$ python3 -q
>>> import numpy as np
>>> import numpy.linalg as la
>>> np.set_printoptions(suppress=True, linewidth=120)
>>> F = np.load("mat.npy")
>>> print(F)
[[3. 3. 3. 0.]
 [3. 1. 1. 0.]
 [3. 3. 1. 0.]
 [0. 0. 0. 2.]]
>>> rng = np.random.default_rng(8628)
>>> labels = rng.permutation(4)
>>> print(labels)
[2 0 3 1]
>>> Y = F[labels][:, labels]
>>> print(Y)
[[1. 3. 0. 3.]
 [3. 3. 0. 3.]
 [0. 0. 2. 0.]
 [1. 3. 0. 1.]]
>>> print(np.round(la.det(Y), 1), np.round(la.det(F[labels]), 1))
24.0 -24.0
>>> print(np.diag(Y))
[1. 3. 2. 1.]
>>> vec = np.array([0, -1, 3, 2])
>>> target = F @ vec
>>> c, lr = np.zeros(4), 1 / la.norm(F, 2) ** 2
>>> for i in range(12):
...     c -= lr * F.T @ (F @ c - target)
...     if i % 2 == 0: print(i, round(la.norm(F @ c - target), 1))
... 
0 5.3
2 4.7
4 4.3
6 3.9
8 3.5
10 3.2
>>> print(round(la.cond(F), 1))
6.5
>>> Y = F / np.sqrt((F ** 2).mean(axis=1, keepdims=True))
>>> print(np.round(la.norm(Y, axis=1), 1))
[2. 2. 2. 2.]
>>> print(la.matrix_rank(F - F.mean(axis=1, keepdims=True)))
3
>>> print(Y[0].round(1))
[1.2 1.2 1.2 0. ]
>>> print(F @ F)
[[27. 21. 15.  0.]
 [15. 13. 11.  0.]
 [21. 15. 13.  0.]
 [ 0.  0.  0.  4.]]
>>> print(np.round(la.det(F), 1))
24.0
>>> print((la.matrix_power((F != 0) + (F.T != 0) + np.eye(4), 4) > 0).astype(int))
[[1 1 1 0]
 [1 1 1 0]
 [1 1 1 0]
 [0 0 0 1]]
